% python3 -q
>>> import numpy as np
>>> from numpy import linalg as LA
>>> np.set_printoptions(precision=3, suppress=True, linewidth=160, floatmode="fixed")
>>> tidy = lambda a: np.round(a, 3) + 0
>>> other = np.array([[0, 0, 4, 5, 0],
...     [0, 3, 1, 0, 0],
...     [3, 4, 2, 1, 3],
...     [1, 4, 5, 0, 2],
...     [1, 5, 4, 0, 1]])
>>> other[-1] = other[0]
>>> F = other + 0.02 * np.eye(5)
>>> print(F)
[[0.020 0.000 4.000 5.000 0.000]
 [0.000 3.020 1.000 0.000 0.000]
 [3.000 4.000 2.020 1.000 3.000]
 [1.000 4.000 5.000 0.020 2.000]
 [0.000 0.000 4.000 5.000 0.020]]
>>> r0 = np.array([3, -2, -3, 0, 0])
>>> other = F + np.outer(r0, np.eye(5)[1])
>>> print(LA.matrix_rank(LA.inv(other) - LA.inv(F), tol=1e-8))
1
>>> print(np.argsort(-LA.norm(F, axis=0).round(6), kind="stable")[:3])
[2 3 1]
>>> print(round(np.log10(LA.cond(F))))
3
>>> print([round(float(x), 3) for x in LA.svd(F, compute_uv=False)[:3]])
[10.827, 7.063, 2.692]
>>> print(tidy(np.abs(LA.svd(F)[2][-1])))
[0.689 0.061 0.185 0.148 0.682]
>>> print(tidy(LA.norm(F, 2) / LA.norm(F)))
0.813
>>> rng = np.random.default_rng(96686)
>>> z = rng.permutation(5)
>>> other = F[:, z] * rng.choice([-1, 1], 5)
>>> print(other)
[[5.000 4.000 0.020 0.000 0.000]
 [0.000 1.000 0.000 3.020 0.000]
 [1.000 2.020 3.000 4.000 3.000]
 [0.020 5.000 1.000 4.000 2.000]
 [5.000 4.000 0.000 0.000 0.020]]
>>> Uu, _, VT = LA.svd(F.T @ other)
>>> print(tidy(LA.lstsq(F, other)[0]))
[[0.000 0.000 1.000 0.000 0.000]
 [0.000 0.000 0.000 1.000 0.000]
 [0.000 1.000 0.000 0.000 0.000]
 [1.000 0.000 0.000 0.000 0.000]
 [0.000 0.000 0.000 0.000 1.000]]
>>> print(z)
[3 2 0 1 4]
>>> K = np.array([[3, 2, 0, 3, 1, 0],
...     [2, 0, 1, 3, 2, 3],
...     [1, 2, 3, 1, 1, 1],
...     [3, 3, 1, 2, 1, 1],
...     [3, 1, 2, 2, 2, 3]])
>>> print(K)
[[3 2 0 3 1 0]
 [2 0 1 3 2 3]
 [1 2 3 1 1 1]
 [3 3 1 2 1 1]
 [3 1 2 2 2 3]]
>>> other = np.array([[3, 3], [2, 0], [2, 0], [1, 0], [2, 0], [2, 3]])
>>> print(np.einsum("ij->j", K))
[12  8  7 11  7  8]
>>> print(np.einsum("ik,kj->ij", K, other))
[[18  9]
 [21 15]
 [18  6]
 [23 12]
 [27 18]]
>>> print(np.einsum("ik,kj->ji", K, other))
[[18 21 18 23 27]
 [ 9 15  6 12 18]]
>>> print(np.einsum("ij,ij->i", K, K))
[23 27 17 25 31]
>>> other = K / LA.norm(K, axis=1, keepdims=True)
>>> C2 = other @ other.T
>>> print((C2 - 2 * np.eye(5)).round(6).argmax(axis=1))
[3 4 4 0 1]
>>> print(tidy(LA.norm(other, axis=1)))
[1.000 1.000 1.000 1.000 1.000]
>>> A = np.load("mat.npy")
>>> print(A)
[[4.000 1.000 1.000 1.000 1.000 1.000]
 [1.000 4.000 1.000 1.000 1.000 1.000]
 [1.000 1.000 4.000 1.000 1.000 1.000]
 [1.000 1.000 1.000 4.000 1.000 1.000]
 [1.000 1.000 1.000 1.000 4.000 1.000]
 [1.000 1.000 1.000 1.000 1.000 4.000]]
>>> vals, vecs = LA.eigh(A)
>>> print(tidy(vecs @ np.diag(vals) @ vecs.T))
[[4.000 1.000 1.000 1.000 1.000 1.000]
 [1.000 4.000 1.000 1.000 1.000 1.000]
 [1.000 1.000 4.000 1.000 1.000 1.000]
 [1.000 1.000 1.000 4.000 1.000 1.000]
 [1.000 1.000 1.000 1.000 4.000 1.000]
 [1.000 1.000 1.000 1.000 1.000 4.000]]
>>> print((vals > 1e-8).sum(), (vals < -1e-8).sum())
6 0
